$ ipython --no-banner

In [1]: import numpy as np

In [2]: np.set_printoptions(precision=3, suppress=True, linewidth=120, floatmode="fixed")

In [3]: tidy = lambda a: np.round(a, 3) + 0

In [4]: u = np.array([3, 8, -6, -2])

In [5]: data = np.array([np.roll(u, i) for i in range(4)])

In [6]: data
Out[6]: 
array([[ 3,  8, -6, -2],
       [-2,  3,  8, -6],
       [-6, -2,  3,  8],
       [ 8, -6, -2,  3]])

In [7]: rng = np.random.default_rng(881)

In [8]: other = data + rng.integers(-2, 3, (4, 3)) @ rng.integers(-2, 3, (3, 4))

In [9]: other
Out[9]: 
array([[  6,  13,  -9,   4],
       [ -1,   0,   9,  -8],
       [-10,  -4,   5,   4],
       [ 11,  -7,  -8,   3]])

In [10]: tidy(np.linalg.svd(other - data, compute_uv=False))
Out[10]: array([11.531,  6.256,  2.812,  0.000])

In [11]: other - data
Out[11]: 
array([[ 3,  5, -3,  6],
       [ 1, -3,  1, -2],
       [-4, -2,  2, -4],
       [ 3, -1, -6,  0]])

In [12]: mat = np.array([[-1, 1, -2, 0, -2, 1, 2, 2, 2, 3, -2, 0],
    ...:     [1, -3, 2, -3, -1, 2, 2, -3, 1, -3, -1, 2],
    ...:     [3, -3, -2, 0, 3, -1, -2, 1, 0, -3, 0, -3],
    ...:     [1, 2, 2, -2, 0, 0, -3, 2, -3, 0, 0, 1],
    ...:     [3, 2, -1, -3, -2, -3, 0, -3, -2, -3, -2, -3],
    ...:     [-3, 2, 0, 1, 1, -2, -1, 2, 3, -1, -1, -1],
    ...:     [3, 3, -3, 1, 3, -3, 0, 2, -2, 3, -2, 1],
    ...:     [-1, 3, 1, -3, 1, -2, 3, -1, 3, 2, 0, 3],
    ...:     [1, -2, -1, 2, 2, -3, -2, 2, 1, 3, 3, -1]])

In [13]: mat[-1] = mat[0] + -3 * mat[1]

In [14]: mat
Out[14]: 
array([[-1,  1, -2,  0, -2,  1,  2,  2,  2,  3, -2,  0],
       [ 1, -3,  2, -3, -1,  2,  2, -3,  1, -3, -1,  2],
       [ 3, -3, -2,  0,  3, -1, -2,  1,  0, -3,  0, -3],
       [ 1,  2,  2, -2,  0,  0, -3,  2, -3,  0,  0,  1],
       [ 3,  2, -1, -3, -2, -3,  0, -3, -2, -3, -2, -3],
       [-3,  2,  0,  1,  1, -2, -1,  2,  3, -1, -1, -1],
       [ 3,  3, -3,  1,  3, -3,  0,  2, -2,  3, -2,  1],
       [-1,  3,  1, -3,  1, -2,  3, -1,  3,  2,  0,  3],
       [-4, 10, -8,  9,  1, -5, -4, 11, -1, 12,  1, -6]])

In [15]: # rows and columns are dependent

In [16]: vec = np.array([-9, -1, -3, 3])

In [17]: y = data @ vec

In [18]: y
Out[18]: array([-23, -27,  71, -51])

In [19]: tidy(np.linalg.solve(data, data[:, 2]))
Out[19]: array([0.000, 0.000, 1.000, 0.000])

In [20]: tidy(np.linalg.solve(data, y))
Out[20]: array([-9.000, -1.000, -3.000,  3.000])

In [21]: tidy(np.linalg.solve(data, y + data[:, 1]))
Out[21]: array([-9.000,  0.000, -3.000,  3.000])
